>>> import numpy as np
>>> np.set_printoptions(suppress=True, linewidth=120)
>>> def rnd(a):
...     return np.round(a, 2) + 0
... 
>>> M = np.array([[1, 1, -1, -1, -1, -1, 1, 1],
...     [1, -1, -1, 1, 1, -1, -1, 1],
...     [1, 1, -1, -1, 1, 1, -1, -1],
...     [1, -1, 1, -1, 1, -1, 1, -1],
...     [1, -1, 1, -1, -1, 1, -1, 1]])
>>> print(M)
[[ 1  1 -1 -1 -1 -1  1  1]
 [ 1 -1 -1  1  1 -1 -1  1]
 [ 1  1 -1 -1  1  1 -1 -1]
 [ 1 -1  1 -1  1 -1  1 -1]
 [ 1 -1  1 -1 -1  1 -1  1]]
>>> def softmax(z):
...     e = np.exp(z - z.max(axis=-1, keepdims=True))
...     return e / e.sum(axis=-1, keepdims=True)
... 
>>> print(rnd(softmax(M[4] + 5)))
[0.22 0.03 0.22 0.03 0.03 0.22 0.03 0.22]
>>> att = M @ M.T / np.sqrt(8)
>>> print(rnd(softmax(att)))
[[0.81 0.05 0.05 0.05 0.05]
 [0.05 0.81 0.05 0.05 0.05]
 [0.05 0.05 0.81 0.05 0.05]
 [0.05 0.05 0.05 0.81 0.05]
 [0.05 0.05 0.05 0.05 0.81]]
>>> print(rnd(softmax(att + np.triu(np.full(att.shape, -np.inf), 1))))
[[1.   0.   0.   0.   0.  ]
 [0.06 0.94 0.   0.   0.  ]
 [0.05 0.05 0.89 0.   0.  ]
 [0.05 0.05 0.05 0.85 0.  ]
 [0.05 0.05 0.05 0.05 0.81]]
>>> print(softmax(att).round(6).argmax(axis=1))
[0 1 2 3 4]
>>> B = M / np.sqrt((M ** 2).mean(axis=1, keepdims=True))
>>> print(np.linalg.matrix_rank(M - M.mean(axis=1, keepdims=True)))
5
>>> print(np.linalg.matrix_rank(B) == np.linalg.matrix_rank(M))
True
>>> print(B[2])
[ 1.  1. -1. -1.  1.  1. -1. -1.]
>>> B = M / np.linalg.norm(M, axis=1, keepdims=True)
>>> G = B @ B.T
>>> print(np.argwhere(np.triu(np.abs(G) > 0.95, 1)))
[]
>>> print(rnd(np.linalg.norm(B, axis=1)))
[1. 1. 1. 1. 1.]
>>> B = np.array([[-1, -4, -2],
...     [-4, 2, -9],
...     [-8, -9, 7],
...     [-4, -8, 4],
...     [1, 4, -5],
...     [-3, -4, -5],
...     [7, 9, 5],
...     [-4, -6, 2]])
>>> print(np.linalg.matrix_rank(np.vstack([M, B.T])))
8
>>> print(np.einsum("ik,kj->ji", M, B))
[[ 12   0   2  14 -16]
 [ 18 -12  12  16 -30]
 [ -5   1 -39  13   7]]
>>> print(np.einsum("ij,ij->i", M, M))
[8 8 8 8 8]
>>> print(np.einsum("ik,kj->ij", M, B))
[[ 12  18  -5]
 [  0 -12   1]
 [  2  12 -39]
 [ 14  16  13]
 [-16 -30   7]]
>>> print(np.linalg.matrix_rank(M @ B))
3
>>> print(B.T @ M.T)
[[ 12   0   2  14 -16]
 [ 18 -12  12  16 -30]
 [ -5   1 -39  13   7]]
>>> print(M @ B)
[[ 12  18  -5]
 [  0 -12   1]
 [  2  12 -39]
 [ 14  16  13]
 [-16 -30   7]]
>>> W = np.array([[-4, 2, 3, 0],
...     [-9, -4, 9, 8],
...     [9, 9, 0, 7],
...     [-2, 8, -2, -1],
...     [-8, 7, -9, -2],
...     [-6, -9, -9, 8],
...     [-8, -4, 4, -4],
...     [-2, -8, -8, 5]])
>>> beta = np.array([-1, 4, -1, 5])
>>> act = np.maximum(M @ W + beta, 0)
>>> print((act > 0).mean(axis=0))
[0.4 0.4 0.4 0.6]
>>> cent = np.array([[-1, -3], [-4, 0], [-1, 2], [-3, -2]])
>>> print((act @ cent).round(6).argmax(axis=1))
[1 1 1 1 0]
